$ ipython --no-banner

In [1]: import numpy as np

In [2]: np.set_printoptions(precision=2, suppress=True, linewidth=100, sign=" ")

In [3]: rng = np.random.default_rng(32)

In [4]: z = rng.integers(0, 2, 15)

In [5]: m1 = np.triu((z[:, None] == z) & (rng.random((15, 15)) < 0.8), 1).astype(int)

In [6]: m1 += m1.T

In [7]: m1
Out[7]: 
array([[ 0,  0,  1,  1,  0,  0,  0,  0,  1,  1,  0,  1,  1,  0,  1],
       [ 0,  0,  0,  0,  1,  1,  1,  1,  0,  0,  0,  0,  0,  0,  0],
       [ 1,  0,  0,  1,  0,  0,  0,  0,  1,  1,  0,  0,  1,  0,  1],
       [ 1,  0,  1,  0,  0,  0,  0,  0,  1,  1,  0,  1,  1,  1,  0],
       [ 0,  1,  0,  0,  0,  1,  1,  1,  0,  0,  0,  0,  0,  0,  0],
       [ 0,  1,  0,  0,  1,  0,  1,  1,  0,  0,  1,  0,  0,  0,  0],
       [ 0,  1,  0,  0,  1,  1,  0,  1,  0,  0,  1,  0,  0,  0,  0],
       [ 0,  1,  0,  0,  1,  1,  1,  0,  0,  0,  1,  0,  0,  0,  0],
       [ 1,  0,  1,  1,  0,  0,  0,  0,  0,  1,  0,  0,  1,  1,  1],
       [ 1,  0,  1,  1,  0,  0,  0,  0,  1,  0,  0,  1,  1,  0,  1],
       [ 0,  0,  0,  0,  0,  1,  1,  1,  0,  0,  0,  0,  0,  0,  0],
       [ 1,  0,  0,  1,  0,  0,  0,  0,  0,  1,  0,  0,  1,  0,  1],
       [ 1,  0,  1,  1,  0,  0,  0,  0,  1,  1,  0,  1,  0,  0,  1],
       [ 0,  0,  0,  1,  0,  0,  0,  0,  1,  0,  0,  0,  0,  0,  1],
       [ 1,  0,  1,  0,  0,  0,  0,  0,  1,  1,  0,  1,  1,  1,  0]])

In [8]: # null space of dimension 1

In [9]: np.linalg.lstsq(m1[:-1].T, m1[-1])[2]
Out[9]: np.int32(14)

In [10]: np.unique(m1.round(6), axis=0).shape
Out[10]: (14, 15)

In [11]: round(float(np.trace(np.linalg.pinv(m1) @ m1)), 2)
Out[11]: 14.0

In [12]: w, vecs = np.linalg.eigh(m1)

In [13]: round(w.sum(), 2), np.trace(m1)
Out[13]: (np.float64(-0.0), np.int64(0))

In [14]: w.round(2) + 0
Out[14]: 
array([-2.51, -1.92, -1.8 , -1.13, -1.  , -1.  , -1.  , -1.  , -1.  ,  0.  ,  0.19,  0.38,  0.89,
        4.43,  6.48])

In [15]: (w > 1e-8).sum(), (w < -1e-8).sum()
Out[15]: (np.int64(5), np.int64(9))

In [16]: np.linalg.eigvalsh(m1 + -3 * np.eye(15))
Out[16]: 
array([-5.51, -4.92, -4.8 , -4.13, -4.  , -4.  , -4.  , -4.  , -4.  , -3.  , -2.81, -2.62, -2.11,
        1.43,  3.48])

In [17]: np.unique(w.round(6) + 0, return_counts=True)[1]
Out[17]: array([ 1,  1,  1,  1,  5,  1,  1,  1,  1,  1,  1])

In [18]: np.round(np.linalg.eigvalsh(m1 @ m1), 2) + 0
Out[18]: 
array([  0.  ,   0.04,   0.14,   0.78,   1.  ,   1.  ,   1.  ,   1.  ,   1.  ,   1.27,   3.25,
         3.67,   6.3 ,  19.61,  41.94])

In [19]: np.round(np.abs(vecs[:, -1]), 2) + 0
Out[19]: 
array([ 0.37,  0.  ,  0.33,  0.35,  0.  ,  0.  ,  0.  ,  0.  ,  0.36,  0.37,  0.  ,  0.28,  0.37,
        0.16,  0.35])

In [20]: np.all(np.linalg.eigvalsh(m1) > 0)
Out[20]: np.False_

In [21]: round(float(np.linalg.eigvalsh(m1).min()), 2)
Out[21]: -2.51

In [22]: np.linalg.cholesky(m1)
LinAlgError: Matrix is not positive definite


In [23]: w, vecs = np.linalg.eigh(m1)

In [24]: x = np.array([-2, 4, -5, 0, -2, 2, 2, 5, 0, 3, -5, 3, -4, -3, 4])

In [25]: (np.sign(vecs[:, -1].round(6)) == np.sign(vecs[0, -1].round(6))).astype(int)
Out[25]: array([ 1,  0,  1,  1,  0,  0,  0,  0,  1,  1,  0,  1,  1,  1,  1])

In [26]: round(float(x @ m1 @ x / (x @ x)), 2), round(float(w[0]), 2), round(w[-1], 2)
Out[26]: (-0.57, -2.51, np.float64(6.48))

In [27]: np.round(np.linalg.eigvalsh(m1[1:, 1:]), 2) + 0
Out[27]: 
array([-2.5 , -1.8 , -1.8 , -1.12, -1.  , -1.  , -1.  , -1.  ,  0.  ,  0.19,  0.38,  0.79,  4.43,
        5.44])

In [28]: np.abs(m1).sum(axis=1).max(), round(float(np.abs(w).max()), 2)
Out[28]: (np.int64(7), 6.48)

In [29]: f, v = m1[5], m1[11]

In [30]: f @ f
Out[30]: np.int64(5)

In [31]: f @ v
Out[31]: np.int64(0)

In [32]: pr = (f @ v) / (f @ f) * f

In [33]: round(float(np.linalg.norm(f + v) ** 2 + np.linalg.norm(f - v) ** 2), 2)
Out[33]: 20.0

In [34]: np.linalg.matrix_rank(np.outer(f, v))
Out[34]: np.int64(1)

In [35]: pr
Out[35]: array([ 0.,  0.,  0.,  0.,  0.,  0.,  0.,  0.,  0.,  0.,  0.,  0.,  0.,  0.,  0.])

In [36]: v - pr
Out[36]: array([ 1.,  0.,  0.,  1.,  0.,  0.,  0.,  0.,  0.,  1.,  0.,  0.,  1.,  0.,  1.])

In [37]: feats = np.loadtxt("arr.csv", delimiter=",")

In [38]: feats
Out[38]: 
array([[-1.,  3.,  2., -3., -1.,  3., -2., -2.],
       [ 0., -3.,  3.,  3., -3.,  1., -1., -1.],
       [-1.,  1.,  0.,  0.,  1.,  3.,  3., -3.],
       [ 0., -3.,  3.,  0., -2., -2., -2.,  3.],
       [ 1., -1.,  2., -1.,  2.,  3., -2.,  3.],
       [ 0., -3., -1., -3.,  0., -3.,  1., -1.],
       [-3.,  0.,  1., -1., -1.,  0., -3.,  2.],
       [-3.,  3., -3.,  0.,  3.,  0., -3., -3.],
       [ 2., -3.,  2.,  2.,  3.,  1.,  3.,  1.],
       [ 2.,  3., -3., -3.,  1.,  1.,  3., -3.],
       [-3.,  1., -3., -3.,  0., -3., -2., -2.],
       [-2., -3.,  1., -2.,  0.,  3., -3.,  1.],
       [ 3.,  1.,  0.,  1., -3.,  3., -1., -1.],
       [-3., -2., -3.,  1., -2.,  2.,  2., -2.],
       [ 2.,  3., -3.,  1., -2.,  1.,  0.,  2.]])

In [39]: def softmax(z):
    ...:     e = np.exp(z - z.max(axis=-1, keepdims=True))
    ...:     return e / e.sum(axis=-1, keepdims=True)
    ...: 

In [40]: np.round(softmax(10 * feats[2]), 2) + 0
Out[40]: array([ 0. ,  0. ,  0. ,  0. ,  0. ,  0.5,  0.5,  0. ])

In [41]: att = feats @ feats.T / np.sqrt(8)

In [42]: softmax(att).round(6).argmax(axis=1)
Out[42]: array([  0,   1,   2,   3,   4,   5,   6,   7,   8,   9,  10,  11,  12,  13,  14])
